$ ipython --no-banner

In [1]: import numpy as np

In [2]: np.set_printoptions(suppress=True, linewidth=100)

In [3]: tidy = lambda a: np.round(a, 2) + 0

In [4]: data = np.load("case5.npy")

In [5]: print(data)
[[-1  0  2  2 -2  2  2  0  1]
 [-2  2 -1 -1  0 -2  2 -1  0]
 [ 0 -2 -1  1  0  0  2  1  1]
 [-1 -1  0  2  1 -1  1 -1 -2]
 [ 1 -1 -2  1  1  0 -2  1  2]
 [ 2 -2  0 -2  0  2  1  0  1]
 [-1  0  0 -1 -1  1  2  1 -1]
 [ 2  2  0 -2  2 -2 -1 -1 -1]
 [ 2  1  1  1  2 -2 -2 -2  1]]

In [6]: vec = np.array([-9, -3, -1, -5, 5, 4, -5, 1, -6])

In [7]: rhs = data @ vec

In [8]: print(rhs)
[-21  -1 -13   9  -5  -5  10  -2 -23]

In [9]: print(tidy(np.linalg.solve(data, rhs)))
[-9. -3. -1. -5.  5.  4. -5.  1. -6.]

In [10]: tidy(np.linalg.solve(data.T, data[1]))
Out[10]: array([0., 1., 0., 0., 0., 0., 0., 0., 0.])

In [11]: tidy(np.linalg.solve(data, rhs + data[:, 2]))
Out[11]: array([-9., -3.,  0., -5.,  5.,  4., -5.,  1., -6.])

In [12]: tidy(np.linalg.solve(data, data[:, 4]))
Out[12]: array([0., 0., 0., 0., 1., 0., 0., 0., 0.])

In [13]: tidy(np.linalg.norm(data, 2))
Out[13]: np.float64(7.83)

In [14]: tidy(np.linalg.norm(data, axis=0))
Out[14]: array([4.47, 4.36, 3.32, 4.58, 3.87, 4.69, 5.2 , 3.16, 3.74])

In [15]: tidy(np.linalg.norm(data, 1)), tidy(np.linalg.norm(data, np.inf))
Out[15]: (np.float64(15.0), np.float64(14.0))

In [16]: print(tidy(np.linalg.norm(data[4] - data[5])))
5.57

In [17]: print(tidy(np.linalg.norm(data) ** 2 / np.linalg.norm(data, 2) ** 2))
2.59

In [18]: tidy(np.linalg.norm(data, "nuc"))
Out[18]: np.float64(31.0)

In [19]: data[4] @ data[5]
Out[19]: np.int64(2)

In [20]: u = np.array([-2, -2, 3, 0, 1, 2, 1, 3, 2])

In [21]: B = data + np.outer(u, np.eye(9)[4])

In [22]: np.linalg.matrix_rank(np.linalg.inv(B) - np.linalg.inv(data), tol=1e-8)
Out[22]: np.int64(1)

In [23]: B
Out[23]: 
array([[-1.,  0.,  2.,  2., -4.,  2.,  2.,  0.,  1.],
       [-2.,  2., -1., -1., -2., -2.,  2., -1.,  0.],
       [ 0., -2., -1.,  1.,  3.,  0.,  2.,  1.,  1.],
       [-1., -1.,  0.,  2.,  1., -1.,  1., -1., -2.],
       [ 1., -1., -2.,  1.,  2.,  0., -2.,  1.,  2.],
       [ 2., -2.,  0., -2.,  2.,  2.,  1.,  0.,  1.],
       [-1.,  0.,  0., -1.,  0.,  1.,  2.,  1., -1.],
       [ 2.,  2.,  0., -2.,  5., -2., -1., -1., -1.],
       [ 2.,  1.,  1.,  1.,  4., -2., -2., -2.,  1.]])

In [24]: np.linalg.matrix_rank(B - data)
Out[24]: np.int64(1)

In [25]: tidy(np.linalg.matrix_power(B, 3))
Out[25]: 
array([[-16., -45., -36.,  -8., -12.,  57.,  25.,  67.,  16.],
       [-53.,  48., -14., -57., -65., -29.,  35.,   3., -42.],
       [ 30., -19., -12.,  45.,  21.,   5., -48.,   1.,  44.],
       [ 15.,  -4.,   2., -33.,  34.,   3., -10.,   0., -43.],
       [-13., -17.,  -2.,  88., -39., -13., -19., -14.,  41.],
       [ 73., -30.,  26.,  18.,  90.,  24., -22., -17.,  50.],
       [ 22.,  11.,  -7., -34.,   2.,  20., -16.,  17.,  27.],
       [ 27.,  57.,  44., -18.,  65., -72., -29., -79., -53.],
       [  9.,   9.,  27.,  44.,  65., -60., -29., -60., -55.]])

In [26]: mat = np.load("arr.npy")

In [27]: mat
Out[27]: 
array([[ 8.3,  3. , -4. ,  7. ,  7. ,  9. ,  5. , -4. , -3. ],
       [-3. , -1.7, -2. , -2. , -5. ,  6. , -9. ,  4. , -8. ],
       [ 0. ,  8. , -6.7, -9. ,  3. ,  3. ,  0. , -2. ,  9. ],
       [ 8. ,  5. ,  9. ,  6.3,  4. , -1. , -6. ,  5. , -4. ],
       [ 7. ,  4. , -8. ,  6. ,  7.3,  4. , -5. ,  6. ,  7. ],
       [-4. ,  6. ,  2. ,  6. ,  5. ,  7.3, -6. ,  0. ,  7. ],
       [ 6. ,  6. , -7. , -6. ,  9. ,  3. , -4.7,  0. , -7. ],
       [-7. , -6. , -8. ,  6. ,  7. ,  0. ,  7. ,  7.3,  9. ],
       [ 8. ,  3. , -4. ,  7. ,  7. ,  9. ,  5. , -4. , -2.7]])

In [28]: def softmax(z):
    ...:     e = np.exp(z - z.max(axis=-1, keepdims=True))
    ...:     return e / e.sum(axis=-1, keepdims=True)
    ...: 

In [29]: tidy(softmax(10 * mat[0]))
Out[29]: array([0., 0., 0., 0., 0., 1., 0., 0., 0.])

In [30]: print(tidy(softmax(mat[0])))
[0.28 0.   0.   0.08 0.08 0.56 0.01 0.   0.  ]

In [31]: tidy(softmax(mat[0] + -1))
Out[31]: array([0.28, 0.  , 0.  , 0.08, 0.08, 0.56, 0.01, 0.  , 0.  ])

In [32]: S = mat @ mat.T / np.sqrt(9)

In [33]: print(softmax(S).round(6).argmax(axis=1))
[0 1 2 3 4 5 6 7 0]

In [34]: rng = np.random.default_rng(437)

In [35]: B = mat + rng.integers(-2, 3, (9, 8)) @ rng.integers(-2, 3, (8, 9))

In [36]: B
Out[36]: 
array([[ 11.3,   3. ,   0. ,  12. ,  19. ,  16. ,   8. ,  -3. ,   3. ],
       [ -8. ,   1.3,   3. ,  -5. , -10. ,   9. ,  -3. ,   5. , -17. ],
       [  5. ,  10. ,  -6.7,  -5. ,   9. ,  17. ,  -9. ,  -6. ,   0. ],
       [  6. ,   5. ,   8. ,   3.3,   6. ,   1. ,  -3. ,  10. ,   4. ],
       [ 14. ,   4. , -14. ,   9. ,  11.3,  -1. ,  -7. ,   2. ,  10. ],
       [ -6. ,  10. ,   4. ,   5. ,   9. ,  19.3,  -4. ,   2. ,   5. ],
       [ 11. ,   3. , -12. ,  -7. ,  14. ,   9. , -13.7,  -8. , -13. ],
       [-11. , -11. ,   1. ,   6. ,   6. ,   2. ,  12. ,  14.3,   7. ],
       [ 16. ,   3. ,  -9. ,   8. ,  17. ,  12. ,   3. , -15. ,  -6.7]])

In [37]: tidy(B - mat)
Out[37]: 
array([[  3.,   0.,   4.,   5.,  12.,   7.,   3.,   1.,   6.],
       [ -5.,   3.,   5.,  -3.,  -5.,   3.,   6.,   1.,  -9.],
       [  5.,   2.,   0.,   4.,   6.,  14.,  -9.,  -4.,  -9.],
       [ -2.,   0.,  -1.,  -3.,   2.,   2.,   3.,   5.,   8.],
       [  7.,   0.,  -6.,   3.,   4.,  -5.,  -2.,  -4.,   3.],
       [ -2.,   4.,   2.,  -1.,   4.,  12.,   2.,   2.,  -2.],
       [  5.,  -3.,  -5.,  -1.,   5.,   6.,  -9.,  -8.,  -6.],
       [ -4.,  -5.,   9.,   0.,  -1.,   2.,   5.,   7.,  -2.],
       [  8.,   0.,  -5.,   1.,  10.,   3.,  -2., -11.,  -4.]])

In [38]: tidy(np.linalg.svd(B - mat, compute_uv=False))
Out[38]: array([32.89, 23.98, 19.72, 10.13,  9.5 ,  6.81,  2.56,  0.41,  0.  ])

In [39]: vec = np.array([-6, -1, 7, -3, 3, -1, 3, -8, 4])

In [40]: rhs = B @ vec

In [41]: beta, lr = np.zeros(9), 1 / np.linalg.norm(B, 2) ** 2

In [42]: for i in range(12):
    ...:     beta -= lr * B.T @ (B @ beta - rhs)
    ...:     if i % 2 == 0: print(i, round(np.linalg.norm(B @ beta - rhs), 2))
    ...: 
0 175.47
2 144.94
4 125.25
6 110.37
8 98.43
10 88.58

In [43]: tidy(beta)
Out[43]: array([-3.19, -0.33,  3.71, -0.56, -0.75,  0.52,  3.63, -3.55,  2.14])

In [44]: u = np.array([0, -4, 4])

In [45]: tidy(np.array([np.convolve(row, u, "same") for row in mat]))
Out[45]: 
array([[-33.2,  21.2,  28. , -44. ,   0. ,  -8. ,  16. ,  36. ,  -4. ],
       [ 12. ,  -5.2,   1.2,   0. ,  12. , -44. ,  60. , -52. ,  48. ],
       [  0. , -32. ,  58.8,   9.2, -48. ,   0. ,  12. ,   8. , -44. ],
       [-32. ,  12. , -16. ,  10.8,   9.2,  20. ,  20. , -44. ,  36. ],
       [-28. ,  12. ,  48. , -56. ,  -5.2,  13.2,  36. , -44. ,  -4. ],
       [ 16. , -40. ,  16. , -16. ,   4. ,  -9.2,  53.2, -24. , -28. ],
       [-24. ,   0. ,  52. ,  -4. , -60. ,  24. ,  30.8, -18.8,  28. ],
       [ 28. ,  -4. ,   8. , -56. ,  -4. ,  28. , -28. ,  -1.2,  -6.8],
       [-32. ,  20. ,  28. , -44. ,   0. ,  -8. ,  16. ,  36. ,  -5.2]])

In [46]: F = np.load("layer2.npy")

In [47]: F
Out[47]: 
array([[-1, -1, -1, -1, -1, -1],
       [-1, -2, -2, -2, -2, -2],
       [-1, -2, -3, -3, -3, -3],
       [-1, -2, -3, -4, -4, -4],
       [-1, -2, -3, -4, -5, -5],
       [-1, -2, -3, -4, -5, -6]])

In [48]: q, R = np.linalg.qr(F)

In [49]: print(q.shape, R.shape)
(6, 6) (6, 6)

In [50]: np.trace(q @ q.T)
Out[50]: np.float64(6.0)

In [51]: tidy(q)
Out[51]: 
array([[-0.41,  0.91,  0.  ,  0.  ,  0.  ,  0.  ],
       [-0.41, -0.18,  0.89,  0.  ,  0.  ,  0.  ],
       [-0.41, -0.18, -0.22,  0.87,  0.  ,  0.  ],
       [-0.41, -0.18, -0.22, -0.29,  0.82,  0.  ],
       [-0.41, -0.18, -0.22, -0.29, -0.41, -0.71],
       [-0.41, -0.18, -0.22, -0.29, -0.41,  0.71]])

In [52]: tidy(q @ R)
Out[52]: 
array([[-1., -1., -1., -1., -1., -1.],
       [-1., -2., -2., -2., -2., -2.],
       [-1., -2., -3., -3., -3., -3.],
       [-1., -2., -3., -4., -4., -4.],
       [-1., -2., -3., -4., -5., -5.],
       [-1., -2., -3., -4., -5., -6.]])

In [53]: tidy(abs(R[0, 0])), tidy(np.linalg.norm(F[:, 0]))
Out[53]: (np.float64(2.45), np.float64(2.45))

In [54]: ev, evecs = np.linalg.eigh(F)

In [55]: vec = np.array([3, 2, 0, 1, 3, 1])

In [56]: print(vec @ F @ vec / (vec @ vec), tidy(ev[0]), tidy(ev[-1]))
-9.0 -17.21 -0.27

In [57]: tidy(np.linalg.eigvalsh(F[1:, 1:]))
Out[57]: array([-16.92,  -1.79,  -0.65,  -0.37,  -0.27])

In [58]: feats = np.load("x.npy")

In [59]: feats
Out[59]: 
array([[ 3,  3,  3,  3,  3,  3,  3,  3,  3,  3],
       [ 3,  6,  6,  6,  6,  6,  6,  6,  6,  6],
       [ 3,  6,  9,  9,  9,  9,  9,  9,  9,  9],
       [ 3,  6,  9, 12, 12, 12, 12, 12, 12, 12],
       [ 3,  6,  9, 12, 15, 15, 15, 15, 15, 15],
       [ 3,  6,  9, 12, 15, 18, 18, 18, 18, 18],
       [ 3,  6,  9, 12, 15, 18, 21, 21, 21, 21],
       [ 3,  6,  9, 12, 15, 18, 21, 24, 24, 24],
       [ 3,  6,  9, 12, 15, 18, 21, 24, 27, 27],
       [ 3,  6,  9, 12, 15, 18, 21, 24, 27, 30]])

In [60]: # symmetric, so the eigenvalues are real

In [61]: th = np.radians(36)

In [62]: R = np.eye(10)

In [63]: R[6, 6] = R[8, 8] = np.cos(th)

In [64]: R[6, 8], R[8, 6] = -np.sin(th), np.sin(th)

In [65]: tidy(R)
Out[65]: 
array([[ 1.  ,  0.  ,  0.  ,  0.  ,  0.  ,  0.  ,  0.  ,  0.  ,  0.  ,  0.  ],
       [ 0.  ,  1.  ,  0.  ,  0.  ,  0.  ,  0.  ,  0.  ,  0.  ,  0.  ,  0.  ],
       [ 0.  ,  0.  ,  1.  ,  0.  ,  0.  ,  0.  ,  0.  ,  0.  ,  0.  ,  0.  ],
       [ 0.  ,  0.  ,  0.  ,  1.  ,  0.  ,  0.  ,  0.  ,  0.  ,  0.  ,  0.  ],
       [ 0.  ,  0.  ,  0.  ,  0.  ,  1.  ,  0.  ,  0.  ,  0.  ,  0.  ,  0.  ],
       [ 0.  ,  0.  ,  0.  ,  0.  ,  0.  ,  1.  ,  0.  ,  0.  ,  0.  ,  0.  ],
       [ 0.  ,  0.  ,  0.  ,  0.  ,  0.  ,  0.  ,  0.81,  0.  , -0.59,  0.  ],
       [ 0.  ,  0.  ,  0.  ,  0.  ,  0.  ,  0.  ,  0.  ,  1.  ,  0.  ,  0.  ],
       [ 0.  ,  0.  ,  0.  ,  0.  ,  0.  ,  0.  ,  0.59,  0.  ,  0.81,  0.  ],
       [ 0.  ,  0.  ,  0.  ,  0.  ,  0.  ,  0.  ,  0.  ,  0.  ,  0.  ,  1.  ]])

In [66]: B = feats @ R.T

In [67]: tidy(np.abs(B - feats).max(axis=0))
Out[67]: array([ 0.  ,  0.  ,  0.  ,  0.  ,  0.  ,  0.  , 19.88,  0.  ,  8.33,  0.  ])

In [68]: tidy(np.linalg.det(R)), tidy(np.trace(R))
Out[68]: (np.float64(1.0), np.float64(9.62))

In [69]: np.allclose(np.linalg.norm(feats, axis=1), np.linalg.norm(B, axis=1))
Out[69]: True

In [70]: tidy(np.linalg.svd(feats, compute_uv=False)), tidy(np.linalg.svd(B, compute_uv=False))
Out[70]: 
(array([134.3 ,  15.15,   5.62,   3.  ,   1.93,   1.4 ,   1.1 ,   0.92,   0.82,   0.77]),
 array([134.3 ,  15.15,   5.62,   3.  ,   1.93,   1.4 ,   1.1 ,   0.92,   0.82,   0.77]))

In [71]: np.allclose(feats @ feats.T, B @ B.T)
Out[71]: True
